% ipython --no-banner

In [1]: import numpy as np

In [2]: np.set_printoptions(precision=2, suppress=True, linewidth=200)

In [3]: X = np.load("out4.npy")

In [4]: X
Out[4]: 
array([[ 0.41, -0.35,  0.59, -0.59,  0.12],
       [-0.35,  0.79,  0.35, -0.35,  0.07],
       [ 0.59,  0.35,  0.41,  0.59, -0.12],
       [-0.59, -0.35,  0.59,  0.41,  0.12],
       [ 0.12,  0.07, -0.12,  0.12,  0.98]])

In [5]: w, V = np.linalg.eig(X)

In [6]: round(float(np.prod(w)), 2)
Out[6]: -1.0

In [7]: x0 = np.array([-1, -2, 2, -2, -2])

In [8]: X.T @ (X @ x0)
Out[8]: array([-1., -2.,  2., -2., -2.])

In [9]: np.linalg.inv(X)
Out[9]: 
array([[ 0.41, -0.35,  0.59, -0.59,  0.12],
       [-0.35,  0.79,  0.35, -0.35,  0.07],
       [ 0.59,  0.35,  0.41,  0.59, -0.12],
       [-0.59, -0.35,  0.59,  0.41,  0.12],
       [ 0.12,  0.07, -0.12,  0.12,  0.98]])

In [10]: np.sort(np.abs(np.degrees(np.angle(np.linalg.eigvals(X)))))
Out[10]: array([  0.,   0.,   0.,   0., 180.])

In [11]: round(np.linalg.det(X), 2)
Out[11]: np.float64(-1.0)

In [12]: x0 = np.array([-3, -3, -3, 3, 0])

In [13]: y = X @ x0

In [14]: b, lr = np.zeros(5), 1 / np.linalg.norm(X, 2) ** 2

In [15]: for i in range(30):
    ...:     b -= lr * X.T @ (X @ b - y)
    ...:     if i % 5 == 0: print(i, round(np.linalg.norm(X @ b - y), 2))
    ...: 
0 0.0
5 0.0
10 0.0
15 0.0
20 0.0
25 0.0

In [16]: b.round(2) + 0
Out[16]: array([-3., -3., -3.,  3.,  0.])

In [17]: np.round(np.linalg.cond(X), 2)
Out[17]: np.float64(1.0)

In [18]: w, V = np.linalg.eigvalsh(X)
ValueError: too many values to unpack (expected 2)


In [19]: w, V = np.linalg.eigh(X)

In [20]: V @ np.diag(w) @ V.T
Out[20]: 
array([[ 0.41, -0.35,  0.59, -0.59,  0.12],
       [-0.35,  0.79,  0.35, -0.35,  0.07],
       [ 0.59,  0.35,  0.41,  0.59, -0.12],
       [-0.59, -0.35,  0.59,  0.41,  0.12],
       [ 0.12,  0.07, -0.12,  0.12,  0.98]])

In [21]: (w > 1e-8).sum(), (w < -1e-8).sum()
Out[21]: (np.int64(4), np.int64(1))

In [22]: np.round(w.sum(), 2), np.trace(X)
Out[22]: (np.float64(3.0), np.float64(3.0))

In [23]: E = np.load("sample8.npy")

In [24]: E.round(2) + 0
Out[24]: 
array([[-0.05, -0.51,  0.18,  0.17,  0.08,  0.55, -0.61],
       [ 0.42,  0.04, -0.56,  0.15, -0.54,  0.43,  0.12],
       [ 0.  ,  0.56,  0.1 ,  0.77,  0.24,  0.14, -0.06],
       [-0.42,  0.28,  0.15,  0.  , -0.7 , -0.19, -0.43],
       [ 0.78,  0.22,  0.26, -0.19,  0.02, -0.23, -0.43],
       [-0.05, -0.18, -0.67,  0.21,  0.2 , -0.51, -0.41],
       [ 0.21, -0.51,  0.32,  0.52, -0.32, -0.39,  0.26]])

In [25]: left, sv = np.linalg.svd(E)
ValueError: too many values to unpack (expected 2)


In [26]: left, sv, VT = np.linalg.svd(E, full_matrices=False)

In [27]: np.round(left.T @ left, 2) + 0
Out[27]: 
array([[1., 0., 0., 0., 0., 0., 0.],
       [0., 1., 0., 0., 0., 0., 0.],
       [0., 0., 1., 0., 0., 0., 0.],
       [0., 0., 0., 1., 0., 0., 0.],
       [0., 0., 0., 0., 1., 0., 0.],
       [0., 0., 0., 0., 0., 1., 0.],
       [0., 0., 0., 0., 0., 0., 1.]])

In [28]: (sv > 1e-8).sum()
Out[28]: np.int64(7)

In [29]: np.cumsum(sv ** 2) / np.sum(sv ** 2)
Out[29]: array([0.14, 0.29, 0.43, 0.57, 0.71, 0.86, 1.  ])

In [30]: np.allclose(left * sv @ VT, E)
Out[30]: True

In [31]: sv
Out[31]: array([1., 1., 1., 1., 1., 1., 1.])
